% python3 -q
>>> import numpy as np
>>> np.set_printoptions(precision=2, suppress=True, linewidth=160)
>>> rnd = lambda a: np.round(a, 2) + 0
>>> X = np.array([[1.3, 0.0, 3.0, -2.0, 0.0, -1.0, 3.0, -2.0],
...     [-2.0, -0.7, 3.0, -2.0, 1.0, -3.0, 2.0, -3.0],
...     [2.0, 3.0, 0.3, 0.0, -2.0, -3.0, 2.0, -3.0],
...     [-3.0, 3.0, 0.0, -2.7, -1.0, -1.0, 0.0, -1.0],
...     [2.0, 1.0, -2.0, -3.0, 2.3, 0.0, 1.0, -1.0],
...     [1.0, -1.0, -3.0, 2.0, -1.0, -2.7, -2.0, -1.0],
...     [1.0, -2.0, 0.0, 3.0, -2.0, 2.0, 3.3, -2.0],
...     [1.0, 0.0, 3.0, -2.0, 0.0, -1.0, 3.0, -1.7]])
>>> X
array([[ 1.3,  0. ,  3. , -2. ,  0. , -1. ,  3. , -2. ],
       [-2. , -0.7,  3. , -2. ,  1. , -3. ,  2. , -3. ],
       [ 2. ,  3. ,  0.3,  0. , -2. , -3. ,  2. , -3. ],
       [-3. ,  3. ,  0. , -2.7, -1. , -1. ,  0. , -1. ],
       [ 2. ,  1. , -2. , -3. ,  2.3,  0. ,  1. , -1. ],
       [ 1. , -1. , -3. ,  2. , -1. , -2.7, -2. , -1. ],
       [ 1. , -2. ,  0. ,  3. , -2. ,  2. ,  3.3, -2. ],
       [ 1. ,  0. ,  3. , -2. ,  0. , -1. ,  3. , -1.7]])
>>> f = np.array([-1, -1, -2])
>>> np.polyval(f, X[0])
array([ -4.99,  -2.  , -14.  ,  -4.  ,  -2.  ,  -2.  , -14.  ,  -4.  ])
>>> np.cross(X[0, :3], X[4, :3])
array([-3. ,  8.6,  1.3])
>>> data = np.array([[2, 1, 3, 5, 2],
...     [0, 5, 5, 3, 4],
...     [0, 0, 2, 3, 0],
...     [0, 0, 0, 1, 5],
...     [0, 0, 0, 0, 0]])
>>> # looks like rank 4
>>> Uu, s, Vt = np.linalg.svd(data)
>>> np.argmax(s[:-1] / (s[1:] + 1e-6)) + 1
np.int64(4)
>>> B = Uu[:, :4] @ np.diag(s[:4]) @ Vt[:4]
>>> np.linalg.matrix_rank(B)
np.int64(4)
>>> rnd(B)
array([[2., 1., 3., 5., 2.],
       [0., 5., 5., 3., 4.],
       [0., 0., 2., 3., 0.],
       [0., 0., 0., 1., 5.],
       [0., 0., 0., 0., 0.]])
>>> rnd(np.linalg.norm(data - B) / np.linalg.norm(data))
np.float64(0.0)
>>> cov = data.T @ data
>>> cov
array([[ 4,  2,  6, 10,  4],
       [ 2, 26, 28, 20, 22],
       [ 6, 28, 38, 36, 26],
       [10, 20, 36, 44, 27],
       [ 4, 22, 26, 27, 45]])
>>> Uu, s, Vt = np.linalg.svd(cov)
>>> vecs = Vt[:(s > 1e-8).sum()]
>>> rng = np.random.default_rng(17)
>>> x = cov[0] + -3 * cov[1] + rng.integers(2) * np.eye(5)[3]
>>> x
array([ -2., -76., -78., -49., -62.])
>>> np.linalg.matrix_rank(np.vstack([cov, x]))
np.int64(5)
>>> np.allclose(vecs.T @ vecs @ x, x)
False
>>> rnd(np.linalg.norm(x - vecs.T @ vecs @ x))
np.float64(0.46)
>>> rnd(np.diag(vecs.T @ vecs))
array([0.93, 0.76, 0.53, 0.79, 0.99])
>>> B = np.array([[-2, -2, -1],
...     [3, 1, -5],
...     [3, -2, 3],
...     [-3, 0, -3],
...     [-4, 3, 0],
...     [3, 1, 3],
...     [-3, 4, -3],
...     [2, 2, 4]])
>>> np.linalg.matrix_rank(np.vstack([X, B.T]))
np.int64(8)
>>> rnd(np.linalg.svd(data, compute_uv=False))
array([10.97,  4.57,  3.79,  1.15,  0.  ])
>>> np.unravel_index(np.abs(data).argmax(), data.shape)
(np.int64(0), np.int64(3))
>>> np.diff(data, axis=0)
array([[-2,  4,  2, -2,  2],
       [ 0, -5, -3,  0, -4],
       [ 0,  0, -2, -2,  5],
       [ 0,  0,  0, -1, -5]])
>>> np.abs(data).max()
np.int64(5)
>>> rnd(np.linalg.norm(data))
np.float64(12.53)
>>> np.count_nonzero(data)
np.int64(13)
>>> data.mean(axis=0)
array([0.4, 1.2, 2. , 2.4, 2.2])
